$ python3 -q
>>> import numpy as np
>>> np.set_printoptions(suppress=True, linewidth=100)
>>> A2 = np.array([[1, 6], [2, 2]])
>>> C = np.array([[4, -2, -5, 5], [1, 0, 4, 3], [5, -3, 1, -4], [3, 0, -4, -1]])
>>> W0 = np.block([[A2, np.array([[5, -3, 3, -9], [-2, 4, 5, 0]])], [np.zeros((4, 2)), C]])
>>> W0
array([[ 1.,  6.,  5., -3.,  3., -9.],
       [ 2.,  2., -2.,  4.,  5.,  0.],
       [ 0.,  0.,  4., -2., -5.,  5.],
       [ 0.,  0.,  1.,  0.,  4.,  3.],
       [ 0.,  0.,  5., -3.,  1., -4.],
       [ 0.,  0.,  3.,  0., -4., -1.]])
>>> x = np.array([-2, 3, -2, 1, 0, 2])
>>> target = W0 @ x
>>> target
array([-15.,  10.,   0.,   4., -21.,  -8.])
>>> np.round(np.linalg.solve(W0, -2 * target), 2) + 0
array([ 4., -6.,  4., -2.,  0., -4.])
>>> np.round(np.linalg.solve(W0.T, W0[2]), 2) + 0
array([0., 0., 1., 0., 0., 0.])
>>> m1 = -3 * np.eye(4) + np.eye(4, k=1)
>>> m1
array([[-3.,  1.,  0.,  0.],
       [ 0., -3.,  1.,  0.],
       [ 0.,  0., -3.,  1.],
       [ 0.,  0.,  0., -3.]])
>>> rng = np.random.default_rng(1271)
>>> lab = rng.permutation(6)
>>> A2 = W0[:, lab] * rng.choice([-1, 1], 6)
>>> A2
array([[-3., -5.,  1.,  6., -3.,  9.],
       [-5.,  2.,  2.,  2.,  4., -0.],
       [ 5., -4.,  0.,  0., -2., -5.],
       [-4., -1.,  0.,  0.,  0., -3.],
       [-1., -5.,  0.,  0., -3.,  4.],
       [ 4., -3.,  0.,  0.,  0.,  1.]])
>>> Uu, _, vt = np.linalg.svd(W0.T @ A2)
>>> lab
array([4, 2, 0, 1, 3, 5])
>>> np.round(Uu @ vt, 2) + 0
array([[ 0.,  0.,  1.,  0.,  0.,  0.],
       [ 0.,  0.,  0.,  1.,  0.,  0.],
       [ 0., -1.,  0.,  0.,  0.,  0.],
       [ 0.,  0.,  0.,  0.,  1.,  0.],
       [-1.,  0.,  0.,  0.,  0.,  0.],
       [ 0.,  0.,  0.,  0.,  0., -1.]])
>>> u = np.array([-4, -6, 7])
>>> np.polyval(u, A2[3])
array([-33.,   9.,   7.,   7.,   7., -11.])
>>> np.cross(A2[3, :3], A2[0, :3])
array([-1.,  4., 17.])
>>> w, vecs = np.linalg.eig(m1)
>>> np.round(np.sort(np.linalg.eigvals(m1.T)), 2)
array([-3., -3., -3., -3.])
>>> np.round(np.sort(np.linalg.eigvals(m1 @ m1)), 2)
array([9., 9., 9., 9.])
>>> m1 @ vecs[:, 0] - w[0] * vecs[:, 0]
array([0., 0., 0., 0.])
>>> def softmax(z):
...     e = np.exp(z - z.max(axis=-1, keepdims=True))
...     return e / e.sum(axis=-1, keepdims=True)
... 
>>> np.round(softmax(m1[0] + 4), 2)
array([0.01, 0.57, 0.21, 0.21])
>>> np.round(softmax(10 * m1[0]), 2) + 0
array([0., 1., 0., 0.])
>>> S = m1 @ m1.T / np.sqrt(4)
>>> np.round(softmax(S)[0] @ m1, 2)
array([-2.96,  0.98, -0.02, -0.01])
>>> softmax(S).round(6).argmax(axis=1)
array([0, 1, 2, 3])
>>> np.round(softmax(S), 2) + 0
array([[0.99, 0.  , 0.01, 0.01],
       [0.  , 0.99, 0.  , 0.01],
       [0.01, 0.  , 0.99, 0.  ],
       [0.01, 0.01, 0.  , 0.98]])
>>> lab = rng.permutation(4)
>>> lab
array([3, 1, 0, 2])
>>> A2 = m1[lab][:, lab]
>>> np.diag(A2)
array([-3., -3., -3., -3.])
>>> round(float(np.linalg.det(A2)), 2), np.round(np.linalg.det(m1[lab]), 2)
(81.0, np.float64(81.0))
>>> K = np.loadtxt("dump.csv", delimiter=",")
>>> K
array([[1., 4., 3., 4., 5., 4., 0., 0., 2.],
       [3., 4., 2., 2., 1., 2., 0., 4., 0.],
       [1., 2., 4., 3., 3., 4., 2., 2., 3.],
       [5., 4., 1., 4., 3., 0., 2., 5., 2.],
       [2., 1., 3., 0., 5., 5., 0., 4., 2.],
       [0., 0., 0., 0., 0., 1., 5., 1., 3.],
       [0., 0., 0., 0., 0., 0., 4., 2., 5.],
       [0., 0., 0., 0., 0., 2., 4., 4., 4.],
       [0., 0., 0., 0., 0., 0., 3., 2., 4.]])
>>> T = np.stack([K, -3 * K, K[::-1]])
>>> np.linalg.matrix_rank(T.reshape(3, -1))
np.int64(2)
>>> np.einsum("bij,cij->bc", T, T)
array([[  559., -1677.,   236.],
       [-1677.,  5031.,  -708.],
       [  236.,  -708.,   559.]])
>>> np.round(np.linalg.norm(T, axis=(1, 2)), 2)
array([23.64, 70.93, 23.64])
>>> W1 = np.array([[-1, 6, 4, -2, -4, 3],
...     [5, -9, -3, 6, -5, -5],
...     [-8, -2, -6, -1, 1, 3],
...     [-7, -9, -4, 2, 8, -5],
...     [-3, -3, 8, -9, -8, 6],
...     [-5, -8, -6, -9, 0, -4],
...     [-8, 1, -6, -3, 7, 4],
...     [9, 3, -6, 1, -4, -5],
...     [1, 0, -1, 5, 4, -1]])
>>> beta = np.array([-2, 1, 3, -2, -1, -1])
>>> H = np.maximum(K @ W1 + beta, 0)
>>> H
array([[ 0.,  0.,  0.,  0.,  0.,  0.],
       [ 8.,  0.,  0.,  0.,  0.,  0.],
       [ 0.,  0.,  0.,  0.,  7.,  0.],
       [ 0.,  0.,  0.,  1.,  0.,  0.],
       [ 0.,  0.,  0.,  0.,  0.,  0.],
       [ 0.,  1.,  0.,  0., 42.,  7.],
       [ 0., 11.,  0., 13., 39.,  0.],
       [ 0.,  1.,  0.,  0., 27.,  0.],
       [ 0., 10.,  0., 11., 28.,  0.]])
>>> np.round((H > 0).mean(axis=0), 2)
array([0.11, 0.44, 0.  , 0.33, 0.56, 0.11])
>>> C = np.array([[2, -6], [7, 8], [1, -1], [4, -3], [8, -3], [5, -3]])
>>> H @ C
array([[   0.,    0.],
       [  16.,  -48.],
       [  56.,  -21.],
       [   4.,   -3.],
       [   0.,    0.],
       [ 378., -139.],
       [ 441.,  -68.],
       [ 223.,  -73.],
       [ 338.,  -37.]])
>>> np.argsort(-np.linalg.norm(K, axis=0).round(6), kind="stable")[:3]
array([8, 7, 6])
>>> round(np.log10(np.linalg.cond(K)))
2
>>> lab = rng.permutation(9)
>>> lab
array([0, 4, 8, 7, 2, 3, 1, 5, 6])
>>> A2 = K[lab][:, lab]
>>> np.trace(A2)
np.float64(31.0)
>>> np.diag(A2)
array([1., 5., 4., 4., 4., 4., 4., 1., 4.])
>>> A2
array([[1., 5., 2., 0., 3., 4., 4., 4., 0.],
       [2., 5., 2., 4., 3., 0., 1., 5., 0.],
       [0., 0., 4., 2., 0., 0., 0., 0., 3.],
       [0., 0., 4., 4., 0., 0., 0., 2., 4.],
       [1., 3., 3., 2., 4., 3., 2., 4., 2.],
       [5., 3., 2., 5., 1., 4., 4., 0., 2.],
       [3., 1., 0., 4., 2., 2., 4., 2., 0.],
       [0., 0., 3., 1., 0., 0., 0., 1., 5.],
       [0., 0., 5., 2., 0., 0., 0., 0., 4.]])
